>>> import numpy as np
>>> import numpy.linalg as la
>>> np.set_printoptions(precision=1, suppress=True, linewidth=200)
>>> J = np.load("test12.npy")
>>> print(J)
[[-6 -2  3  1]
 [ 2  0 -1  0]
 [-6 -2  0  0]
 [ 2  0  0  0]]
>>> other = np.array([[5, 7, 9], [7, 2, 4], [9, -4, -2], [2, 9, -3]])
>>> print(np.einsum("ij,ij->i", J, J))
[50  5 40  4]
>>> print(np.einsum("ik,kj->ji", J, other))
[[-15   1 -44  10]
 [-49  18 -46  14]
 [-71  20 -62  18]]
>>> O = J.astype(float).copy()
>>> for j in range(4):
...     O[:, j] -= O[:, :j] @ (O[:, :j].T @ O[:, j])
...     O[:, j] /= la.norm(O[:, j])
... 
>>> print(np.round(O.T @ J, 1) + 0)
[[ 8.9  2.7 -2.2 -0.7]
 [ 0.   0.9  0.  -0.2]
 [ 0.   0.   2.2  0.7]
 [ 0.   0.   0.   0.2]]
>>> rng = np.random.default_rng(72)
>>> labels = rng.permutation(4)
>>> print(labels)
[2 3 1 0]
>>> other = J[labels][:, labels]
>>> print(np.trace(other))
-6
>>> print(np.sort(np.abs(la.eigvals(other))))
[0.5 0.5 3.7 3.7]
>>> print(np.diag(other))
[ 0  0  0 -6]
>>> print(other)
[[ 0  0 -2 -6]
 [ 0  0  0  2]
 [-1  0  0  2]
 [ 3  1 -2 -6]]
>>> mat = np.load("x.npy")
>>> print(mat)
[[-3 -1 -2 -1 -2 -3 -3]
 [ 0  0  0  0  0  0  0]
 [-3 -2 -2 -1  2 -7  0]
 [-9  1 -6 -2 -7 -3 -5]
 [ 0  0  0  0  0  0  0]
 [-2  0 -1 -1  2  0 -1]
 [-3 -2  0  1 -2  0  1]
 [ 0 -1  0  0  4 -4  3]
 [ 2  2 -1  3  1 -1  0]
 [-2 -1  1  2  3 -3  1]
 [-8 -3 -3 -1 -2 -3 -3]
 [-3 -1 -2 -1 -2 -3 -3]
 [-3 -1 -2 -1 -2 -3 -3]
 [ 0  0  0  0  0  0  0]
 [-5  3 -3  0  0 -3 -2]
 [-3  3 -2  1 -2 -3 -1]]
>>> x0 = np.array([0, 3, 0, 2, 2, 5, 0])
>>> y = mat @ x0
>>> print(np.round(la.solve(mat.T @ mat, mat.T @ y), 1) + 0)
[0. 3. 0. 2. 2. 5. 0.]
>>> print(y)
[-24   0 -39 -30   0   2  -8 -15   9  -8 -30 -24 -24   0  -6  -8]
>>> y = y + 0.3 * rng.normal(size=16)
>>> print(y)
[-23.8  -0.5 -39.4 -30.3   0.3   2.3  -7.9 -14.9   8.8  -8.4 -29.9 -23.8 -24.   -0.6  -5.9  -8. ]
>>> coef, *_ = la.lstsq(mat, y)
>>> print(coef.round(1) + 0)
[0. 3. 0. 2. 2. 5. 0.]
>>> print(coef.round())
[-0.  3.  0.  2.  2.  5. -0.]
>>> print(np.round(la.norm(y - mat @ coef), 1))
1.1
>>> print(np.round(mat.T @ (y - mat @ coef), 1) + 0)
[0. 0. 0. 0. 0. 0. 0.]
>>> cent = mat[[0, 6]].astype(float)
>>> for _ in range(3):
...     labels = la.norm(mat[:, None] - cent, axis=-1).argmin(axis=1)
...     cent = np.array([mat[labels == j].mean(axis=0) for j in range(2)])
... 
>>> print(labels)
[0 1 0 0 1 1 1 1 1 1 0 0 0 1 0 0]
>>> print(np.abs(cent[1] - cent[0]).argmax())
0
>>> print(cent[1] - cent[0])
[ 4.  -0.1  2.6  1.4  2.9  2.5  3. ]
>>> print(cent)
[[-4.6 -0.1 -2.8 -0.8 -1.9 -3.5 -2.5]
 [-0.6 -0.2 -0.1  0.6  1.  -1.   0.5]]
